$ python -q
>>> import numpy as np
>>> import numpy.linalg as la
>>> np.set_printoptions(precision=2, suppress=True, linewidth=200)
>>> def rd(a):
...     return np.round(a, 2) + 0
... 
>>> W0 = np.load("arr.npy")
>>> print(W0)
[[0 1 0 0]
 [1 0 0 0]
 [0 0 0 1]
 [0 0 1 0]]
>>> # equal to its transpose
>>> print(W0 @ W0)
[[1 0 0 0]
 [0 1 0 0]
 [0 0 1 0]
 [0 0 0 1]]
>>> print((la.matrix_power((W0 != 0) + (W0.T != 0) + np.eye(4), 4) > 0).astype(int))
[[1 1 0 0]
 [1 1 0 0]
 [0 0 1 1]
 [0 0 1 1]]
>>> print(rd(la.det(W0)))
1.0
>>> print(W0.sum(axis=0))
[1 1 1 1]
>>> L = np.diag(W0.sum(axis=1)) - W0
>>> print(L)
[[ 1 -1  0  0]
 [-1  1  0  0]
 [ 0  0  1 -1]
 [ 0  0 -1  1]]
>>> ev, evecs = la.eigh(L)
>>> print(rd(evecs.T @ evecs))
[[1. 0. 0. 0.]
 [0. 1. 0. 0.]
 [0. 0. 1. 0.]
 [0. 0. 0. 1.]]
>>> print(rd(la.svd(L, compute_uv=False)))
[2. 2. 0. 0.]
>>> print((ev > 1e-8).sum(), (ev < -1e-8).sum())
2 0
>>> print(rd(la.eigvalsh(L @ L)))
[0. 0. 4. 4.]
>>> print(ev.sum(), np.trace(L))
4.0 4
>>> K = np.load("case1.npy")
>>> print(K)
[[ 0.86  2.17 -1.26]
 [ 1.05 -2.62  5.01]
 [ 1.92  3.19  1.31]
 [ 0.4   3.19 -0.88]
 [-0.22  4.05  0.26]
 [ 0.72  2.31 -0.61]
 [ 2.18 -3.88  2.83]
 [ 0.4  -1.85  1.79]
 [ 0.52  2.18 -1.89]
 [ 0.79 -2.79  2.9 ]
 [ 4.54 -2.02  4.79]
 [-1.98  1.88 -0.88]
 [ 1.12  1.99 -1.36]
 [ 0.56  3.07 -2.98]
 [ 0.93  2.1  -0.09]
 [ 0.89  2.94 -0.47]
 [ 1.86 -2.56  3.38]
 [ 0.51  1.85 -2.51]
 [ 0.71 -3.14  4.  ]
 [ 2.07  0.87 -1.1 ]]
>>> dist = la.norm(K[:, None] - K[None], axis=-1)
>>> print(dist.mean(axis=1).argmax())
10
>>> print(dist.shape)
(20, 20)
>>> print(np.flatnonzero(dist[17] < dist.mean() / 2))
[ 0  3  5  8 12 13 17]
>>> print((dist + 1e9 * np.eye(20)).round(6).argmin(axis=1))
[12 18 14 15  3 14 16  9 17 18 16  8  0 17  5  5  9  8  9 12]
>>> print(np.unravel_index(dist.round(6).argmax(), dist.shape))
(np.int64(10), np.int64(13))
>>> print(rd(dist[:5, :5]))
[[0.   7.89 2.96 1.18 2.65]
 [7.89 0.   6.94 8.3  8.29]
 [2.96 6.94 0.   2.67 2.53]
 [1.18 8.3  2.67 0.   1.56]
 [2.65 8.29 2.53 1.56 0.  ]]
>>> print(dist[17].round(6).argsort(kind="stable")[:4])
[17  8 13 12]
>>> print(la.matrix_rank(dist ** 2))
5
>>> u = np.array([1, 0, -1, -1]) + 0.5
>>> F = np.outer(u, u) / (u @ u)
>>> print(rd(F))
[[ 0.75  0.25 -0.25 -0.25]
 [ 0.25  0.08 -0.08 -0.08]
 [-0.25 -0.08  0.08  0.08]
 [-0.25 -0.08  0.08  0.08]]
>>> # columns 2 and 3 are equal
>>> G = W0.T @ W0
>>> print(np.allclose(G, G.T))
True
>>> print((W0 @ W0.T).shape)
(4, 4)
>>> U, sv, Vh = la.svd(F)
>>> evecs = Vh[:(sv > 1e-8).sum()]
>>> rng = np.random.default_rng(651)
>>> x0 = F[0] + 4 * F[2] + rng.integers(2) * np.eye(4)[1]
>>> print(rd(x0))
[-0.25  0.92  0.08  0.08]
>>> print(np.allclose(evecs.T @ evecs @ x0, x0))
False
>>> print(rd(evecs.T @ evecs))
[[ 0.75  0.25 -0.25 -0.25]
 [ 0.25  0.08 -0.08 -0.08]
 [-0.25 -0.08  0.08  0.08]
 [-0.25 -0.08  0.08  0.08]]
>>> print(rd(la.norm(x0 - evecs.T @ evecs @ x0)))
0.96
>>> arr = np.maximum(np.array([[0, 2],
...     [3, 1],
...     [3, 3],
...     [2, 3],
...     [2, 1],
...     [3, 1],
...     [3, 2],
...     [3, 3],
...     [0, 3],
...     [3, 3],
...     [3, 1],
...     [3, 1],
...     [1, 1],
...     [0, 2],
...     [3, 0],
...     [1, 0],
...     [2, 1],
...     [1, 2],
...     [0, 1]]) @ np.array([[-1, -4, 2], [4, 4, 1]]) + np.array([2, -1, -2]), 0)
>>> print(arr)
[[10  7  0]
 [ 3  0  5]
 [11  0  7]
 [12  3  5]
 [ 4  0  3]
 [ 3  0  5]
 [ 7  0  6]
 [11  0  7]
 [14 11  1]
 [11  0  7]
 [ 3  0  5]
 [ 3  0  5]
 [ 5  0  1]
 [10  7  0]
 [ 0  0  4]
 [ 1  0  0]
 [ 4  0  3]
 [ 9  3  2]
 [ 6  3  0]]
>>> Z = arr[[13, 2]].astype(float)
>>> for _ in range(3):
...     lab = la.norm(arr[:, None] - Z, axis=-1).argmin(axis=1)
...     Z = np.array([arr[lab == j].mean(axis=0) for j in range(2)])
... 
>>> print(lab)
[0 1 1 0 1 1 1 1 0 1 1 1 1 0 1 1 1 0 0]
>>> print(np.abs(Z[1] - Z[0]).argmax())
1
>>> x0 = np.array([3, 2, 2])
>>> rhs = arr @ x0
>>> b, lr = np.zeros(3), 1 / la.norm(arr, 2) ** 2
>>> for i in range(60):
...     b -= lr * arr.T @ (arr @ b - rhs)
...     if i % 10 == 0: print(i, round(la.norm(arr @ b - rhs), 2))
... 
0 5.97
10 4.77
20 4.01
30 3.38
40 2.85
50 2.4
>>> print(rd(b))
[3.19 1.72 1.77]
>>> X = np.load("data.npy")
>>> print(X)
[[ 0  3  9]
 [-3  0 -2]
 [-9  2  0]]
>>> r = la.matrix_rank(X)
>>> print(r)
2
>>> ns = la.svd(X)[2][r:].T
>>> print(np.allclose(X @ ns, 0))
True
>>> print(rd(X @ ns))
[[0.]
 [0.]
 [0.]]
>>> print([int(la.matrix_rank(X[:, :j + 1])) for j in range(3)])
[1, 2, 2]
>>> print(ns.shape)
(3, 1)
>>> print(rd(ns @ ns.T))
[[ 0.04  0.19 -0.06]
 [ 0.19  0.86 -0.29]
 [-0.06 -0.29  0.1 ]]
>>> print(la.lstsq(X[:-1].T, X[-1])[2])
2
>>> Xc = arr - arr.mean(axis=0)
>>> U, sv, Vh = la.svd(Xc, full_matrices=False)
>>> print(rd(sv))
[20.39 13.44  4.66]
>>> print(rd(sv ** 2 / (sv ** 2).sum()))
[0.67 0.29 0.04]
>>> print(rd((sv ** 2).sum() ** 2 / (sv ** 4).sum()))
1.86
>>> print(np.searchsorted(np.cumsum(sv ** 2) / (sv ** 2).sum(), 0.9) + 1)
2
>>> print(rd(Xc.mean(axis=0)))
[0. 0. 0.]
>>> print(la.matrix_rank(Xc))
3
>>> print(rd(np.abs(Vh[-1])))
[0.37 0.67 0.64]
>>> print(rd(la.eigvalsh(W0).min()))
-1.0
>>> x0 = np.array([1, 3, 0])
>>> print(x0 @ X @ x0)
0
>>> print(rd(la.det(X)))
0.0
>>> Q = la.solve(np.eye(3) - X, np.eye(3) + X)
>>> print(rd(la.det(Q)))
1.0
>>> A = np.loadtxt("m.csv", delimiter=",")
>>> print(A)
[[0. 0. 0. 1.]
 [0. 0. 1. 0.]
 [0. 1. 0. 0.]
 [1. 0. 0. 0.]]
>>> print(np.poly(A))
[ 1.  0. -2.  0.  1.]
>>> print(rd(la.det(A.T)))
1.0
>>> print(np.einsum("ii->", A))
0.0
>>> print(rd(la.det(A[::-1])))
1.0
>>> print(np.kron(np.eye(2, dtype=int), A))
[[0. 0. 0. 1. 0. 0. 0. 0.]
 [0. 0. 1. 0. 0. 0. 0. 0.]
 [0. 1. 0. 0. 0. 0. 0. 0.]
 [1. 0. 0. 0. 0. 0. 0. 0.]
 [0. 0. 0. 0. 0. 0. 0. 1.]
 [0. 0. 0. 0. 0. 0. 1. 0.]
 [0. 0. 0. 0. 0. 1. 0. 0.]
 [0. 0. 0. 0. 1. 0. 0. 0.]]
>>> print(rd(la.eigvals(A).sum().real))
0.0
>>> print(rd(la.det(2 * A)), rd(la.det(A)))
16.0 1.0
>>> feats = np.loadtxt("run0.csv", delimiter=",")
>>> print(feats)
[[-12.   -0.5   1.7   0.5]
 [ -8.    0.1  -0.7   1.4]
 [-10.   -0.7   1.2  -1.8]
 [ 38.   -1.2   0.3  -0.5]]
>>> print(rd(np.trace(feats)))
-11.2
>>> print(rd(np.sort(np.abs(la.eigvals(feats)))))
[ 0.55  3.81  3.81 13.27]
>>> print(rd(la.det(feats)))
106.53
>>> J = np.loadtxt("x.csv", delimiter=",")
>>> print(J)
[[ 0.  0. -1.  3.]
 [ 0.  0. -4. -1.]
 [-1. -4.  0.  0.]
 [ 3. -1.  0.  0.]]
>>> # equal to its transpose
>>> x0 = np.array([9, 1, -5, 9])
>>> rhs = J @ x0
>>> print(rhs)
[ 32.  11. -13.  26.]
>>> print(rd(la.solve(J.T, J[0])))
[1. 0. 0. 0.]
>>> print(rd(la.solve(J, rhs)))
[ 9.  1. -5.  9.]
>>> print(rd(la.solve(J, J[:, 2])))
[0. 0. 1. 0.]
>>> print(rd(la.solve(J, -1 * rhs)))
[-9. -1.  5. -9.]
>>> ev, evecs = la.eigh(J)
>>> x0 = np.array([2, 0, 0, 1])
>>> print((np.sign(evecs[:, -1].round(6)) == np.sign(evecs[0, -1].round(6))).astype(int))
[1 1 0 0]
>>> print(np.abs(J).sum(axis=1).max(), rd(np.abs(ev).max()))
5.0 4.14
>>> print(rd(la.det(J)))
169.0
>>> print((J - J.T) / 2)
[[0. 0. 0. 0.]
 [0. 0. 0. 0.]
 [0. 0. 0. 0.]
 [0. 0. 0. 0.]]
>>> print(J @ J)
[[10.  1.  0.  0.]
 [ 1. 17.  0.  0.]
 [ 0.  0. 17.  1.]
 [ 0.  0.  1. 10.]]
>>> x0 = np.array([4, -1, 7, -9])
>>> print(J @ np.ones(4))
[ 2. -5. -5.  2.]
>>> print(la.norm(J @ x0) <= la.norm(J, 2) * la.norm(x0) + 1e-9)
True
>>> print((J * x0).sum(axis=1))
[-34. -19.   0.  13.]
>>> print(J @ (2 * x0))
[-68. -38.   0.  26.]
>>> print(J @ x0)
[-34. -19.   0.  13.]
>>> print(np.sign((J @ x0).round(6)))
[-1. -1.  0.  1.]
>>> other = np.array([[2, 0], [1, 2], [1, 2], [0, 0]])
>>> print(np.einsum("ij->j", J))
[ 2. -5. -5.  2.]
>>> print(np.vstack([J, other.T]).shape)
(6, 4)
